$ ipython --no-banner

In [1]: import numpy as np

In [2]: np.set_printoptions(precision=2, suppress=True, linewidth=200, legacy="1.25")

In [3]: def rnd(a):
   ...:     return np.round(a, 2) + 0
   ...: 

In [4]: A = np.load("w.npy")

In [5]: A
Out[5]: 
array([[ 18.52,  -3.97,  -8.85],
       [  7.57,  -5.87,   1.81],
       [ 16.83,  -4.6 ,  -4.02],
       [-16.87,   6.22,   1.55],
       [ 26.51, -13.07,   2.68],
       [ -2.18,  -2.78,   3.08],
       [-25.89,   7.47,   6.23],
       [ 22.76, -12.53,   5.39],
       [ -7.49,   1.17,   2.49],
       [ 17.81,  -9.15,  -0.93],
       [-14.56,   8.26,  -2.58]])

In [6]: cent = A[[7, 5]].astype(float)

In [7]: for _ in range(5):
   ...:     z = np.linalg.norm(A[:, None] - cent, axis=-1).argmin(axis=1)
   ...:     cent = np.array([A[z == j].mean(axis=0) for j in range(2)])
   ...: 

In [8]: z
Out[8]: array([0, 0, 0, 1, 0, 1, 1, 0, 1, 0, 1])

In [9]: rnd(cent[1] - cent[0])
Out[9]: array([-31.73,  12.27,   2.81])

In [10]: np.abs(cent[1] - cent[0]).argmax()
Out[10]: 0

In [11]: rnd(cent)
Out[11]: 
array([[ 18.33,  -8.2 ,  -0.65],
       [-13.4 ,   4.07,   2.15]])

In [12]: blk = np.stack([cent, 5 * cent, cent[::-1]])

In [13]: blk.shape
Out[13]: (3, 2, 3)

In [14]: print((blk @ cent.T).shape)
(3, 2, 2)

In [15]: print(rnd(np.linalg.norm(blk, axis=(1, 2))))
[ 24.59 122.93  24.59]

In [16]: print(np.linalg.matrix_rank(blk.reshape(3, -1)))
2

In [17]: z = A[:, 0] > np.median(A[:, 0])

In [18]: r0 = A[z].mean(axis=0) - A[~z].mean(axis=0)

In [19]: np.argsort(-np.abs(r0).round(6), kind="stable")
Out[19]: array([0, 1, 2])

In [20]: rnd((((A - A.mean(axis=0)) @ r0 > 0) == z).mean())
Out[20]: 0.91

In [21]: z.astype(int)
Out[21]: array([1, 0, 1, 0, 1, 0, 0, 1, 0, 1, 0])

In [22]: print(rnd(r0))
[ 30.39 -11.08  -3.24]

In [23]: q, evecs = np.linalg.qr(A[:, :2])[0], np.linalg.qr(A[:, 2:])[0]

In [24]: s = np.linalg.svd(q.T @ evecs, compute_uv=False)

In [25]: rnd(np.degrees(np.arccos(s.clip(0, 1))))
Out[25]: array([21.99])

In [26]: Xc = A - A.mean(axis=0)

In [27]: left, s, Vh = np.linalg.svd(Xc, full_matrices=False)

In [28]: print(np.abs(left[:, 0]).argmax())
6

In [29]: (np.sign(left[:, 0]) == np.sign(left[0, 0])).astype(int)
Out[29]: array([1, 1, 1, 0, 1, 0, 0, 1, 0, 1, 0])

In [30]: rnd(Xc.mean(axis=0))
Out[30]: array([0., 0., 0.])

In [31]: rnd(np.abs(Vh[-1]))
Out[31]: array([0.35, 0.81, 0.47])

In [32]: rnd(s ** 2 / (s ** 2).sum())
Out[32]: array([0.94, 0.06, 0.  ])

In [33]: rnd(s)
Out[33]: array([61.79, 15.2 ,  2.36])

In [34]: F = np.cumsum(np.array([[-2, 1, -2],
    ...:     [-2, 2, 2],
    ...:     [2, 0, 0],
    ...:     [0, 0, 0],
    ...:     [-1, -2, 0],
    ...:     [-1, 0, 2],
    ...:     [-2, -1, -1],
    ...:     [0, 2, 1],
    ...:     [0, 2, 0],
    ...:     [1, -1, 0],
    ...:     [0, -2, -1],
    ...:     [2, 2, -1],
    ...:     [0, 1, 0],
    ...:     [2, -2, -2],
    ...:     [1, 0, 2],
    ...:     [2, 0, -1],
    ...:     [2, -1, -2],
    ...:     [2, -2, -2]]), axis=0)

In [35]: F
Out[35]: 
array([[-2,  1, -2],
       [-4,  3,  0],
       [-2,  3,  0],
       [-2,  3,  0],
       [-3,  1,  0],
       [-4,  1,  2],
       [-6,  0,  1],
       [-6,  2,  2],
       [-6,  4,  2],
       [-5,  3,  2],
       [-5,  1,  1],
       [-3,  3,  0],
       [-3,  4,  0],
       [-1,  2, -2],
       [ 0,  2,  0],
       [ 2,  2, -1],
       [ 4,  1, -3],
       [ 6, -1, -5]])

In [36]: proj = F @ np.linalg.solve(F.T @ F, F.T)

In [37]: np.trace(proj)
Out[37]: 3.0

In [38]: rnd(proj @ F[:, 0])
Out[38]: array([-2., -4., -2., -2., -3., -4., -6., -6., -6., -5., -5., -3., -3., -1.,  0.,  2.,  4.,  6.])

In [39]: np.allclose(proj @ proj, proj)
Out[39]: True
